$ python -q
>>> import numpy as np
>>> from numpy import linalg as LA
>>> np.set_printoptions(precision=1, suppress=True, linewidth=100, floatmode="fixed")
>>> rnd = lambda a: np.round(a, 1) + 0
>>> mat = np.load("m.npy")
>>> mat
array([[ -0.8,  -0.1,   0.7,  -1.1],
       [  3.3,   0.7,   0.0,   0.7],
       [ -0.9,  -0.2,  -0.5,  -0.9],
       [  1.0,   0.1,   1.2,   1.4],
       [ -2.3,  -0.5,   0.1,  -0.2],
       [  3.1,   0.6,  -0.3,  -0.3],
       [-12.5,  -2.5,  -0.5,  -1.3],
       [ -4.8,  -1.0,  -0.8,   0.2],
       [-10.4,  -2.0,   0.4,   0.2],
       [  5.6,   1.2,  -0.2,   0.1],
       [ -0.7,  -0.1,  -0.5,  -0.4],
       [  0.8,   0.3,  -1.0,   0.6],
       [  0.8,   0.1,  -0.8,  -2.5],
       [ -2.3,  -0.5,  -0.2,   0.5],
       [ -2.0,  -0.4,   0.5,   2.0],
       [ -5.0,  -1.0,   0.7,   1.0],
       [  9.1,   1.8,  -0.2,   1.2],
       [  2.8,   0.5,   1.5,  -1.0],
       [  3.9,   0.8,  -0.2,   0.6],
       [  1.4,   0.3,  -1.0,   0.2],
       [  2.3,   0.4,   0.1,   0.2]])
>>> d = LA.norm(mat[:, None] - mat[None], axis=-1)
>>> print(np.flatnonzero(d[18] < d.mean() / 2))
[ 1  5  9 17 18 19 20]
>>> rnd(LA.norm(mat, axis=1))
array([ 1.5,  3.4,  1.4,  2.1,  2.4,  3.2, 12.8,  5.0, 10.6,  5.7,  1.0,  1.4,  2.7,  2.4,  2.9,
        5.2,  9.4,  3.4,  4.0,  1.8,  2.3])
>>> rnd(d[:5, :5])
array([[0.0, 4.6, 1.2, 3.1, 1.9],
       [4.6, 0.0, 4.6, 2.8, 5.8],
       [1.2, 4.6, 0.0, 3.4, 1.7],
       [3.1, 2.8, 3.4, 0.0, 3.9],
       [1.9, 5.8, 1.7, 3.9, 0.0]])
>>> print(LA.matrix_rank(d ** 2))
6
>>> np.unravel_index(d.round(6).argmax(), d.shape)
(np.int64(6), np.int64(16))
>>> Q, Rm = LA.qr(mat)
>>> np.allclose(Rm.T @ Rm, mat.T @ mat)
True
>>> rnd(Rm)
array([[22.3,  4.4,  0.0,  0.8],
       [ 0.0, -0.3,  0.9, -0.5],
       [ 0.0,  0.0,  2.9,  1.2],
       [ 0.0,  0.0,  0.0, -4.3]])
>>> np.trace(Q @ Q.T)
np.float64(4.0)
>>> rnd(Q)
array([[ 0.0, -0.2,  0.3,  0.4],
       [ 0.1, -0.2,  0.1, -0.1],
       [ 0.0,  0.1, -0.2,  0.1],
       [ 0.0,  0.4,  0.3, -0.3],
       [-0.1,  0.2,  0.0,  0.0],
       [ 0.1,  0.1, -0.1,  0.1],
       [-0.6,  0.0, -0.2,  0.1],
       [-0.2,  0.2, -0.3, -0.2],
       [-0.5, -0.3,  0.2,  0.0],
       [ 0.3, -0.3,  0.0,  0.1],
       [ 0.0, -0.2, -0.1,  0.1],
       [ 0.0, -0.5, -0.2, -0.1],
       [ 0.0,  0.2, -0.3,  0.5],
       [-0.1,  0.2, -0.1, -0.2],
       [-0.1,  0.0,  0.2, -0.4],
       [-0.2,  0.0,  0.2, -0.2],
       [ 0.4,  0.0, -0.1, -0.2],
       [ 0.1,  0.2,  0.4,  0.4],
       [ 0.2, -0.1,  0.0, -0.1],
       [ 0.1, -0.1, -0.3, -0.1],
       [ 0.1,  0.2,  0.0, -0.1]])
>>> r0, r1 = mat[4], mat[0]
>>> rnd(r0 @ r0)
np.float64(5.6)
>>> pr = (r0 @ r1) / (r0 @ r0) * r0
>>> LA.matrix_rank(np.outer(r0, r1))
np.int64(1)
>>> rnd(r1 - pr)
array([ 0.1,  0.1,  0.7, -1.0])
>>> print(rnd(LA.norm(r0 + r1) ** 2 + LA.norm(r0 - r1) ** 2))
15.9
>>> A = np.load("run4.npy")
>>> A
array([[ 2.0,  0.0, -2.0, -1.0,  3.0,  1.0],
       [ 2.0,  0.0, -2.0, -1.0,  2.0,  1.0],
       [ 0.0,  0.0, -3.0,  3.0, -3.0,  3.0],
       [ 0.0,  0.0, -3.0,  1.0, -2.0, -2.0],
       [ 0.0,  0.0, -3.0, -3.0, -3.0,  2.0],
       [ 0.0,  0.0,  3.0, -2.0, -1.0,  1.0]])
>>> # looks like rank 5
>>> x0 = np.array([2, 2, 3, 0])
>>> target = mat @ x0
>>> rnd(target)
array([  0.3,   8.0,  -3.7,   5.8,  -5.3,   6.5, -31.5, -14.0, -23.6,  13.0,  -3.1,  -0.8,  -0.6,
        -6.2,  -3.3,  -9.9,  21.2,  11.1,   8.8,   0.4,   5.7])
>>> rng = np.random.default_rng(71726)
>>> target = target + 0.3 * rng.normal(size=21)
>>> rnd(target)
array([  0.2,   8.4,  -3.6,   5.4,  -5.6,   5.8, -31.5, -14.7, -23.7,  13.0,  -3.7,  -0.6,  -0.6,
        -6.1,  -3.4, -10.3,  21.8,  11.2,   8.8,   0.5,   6.3])
>>> beta, *_ = LA.lstsq(mat, target)
>>> beta.round()
array([ 2.0,  3.0,  3.0, -0.0])
>>> rnd(LA.norm(target - mat @ beta))
np.float64(1.5)
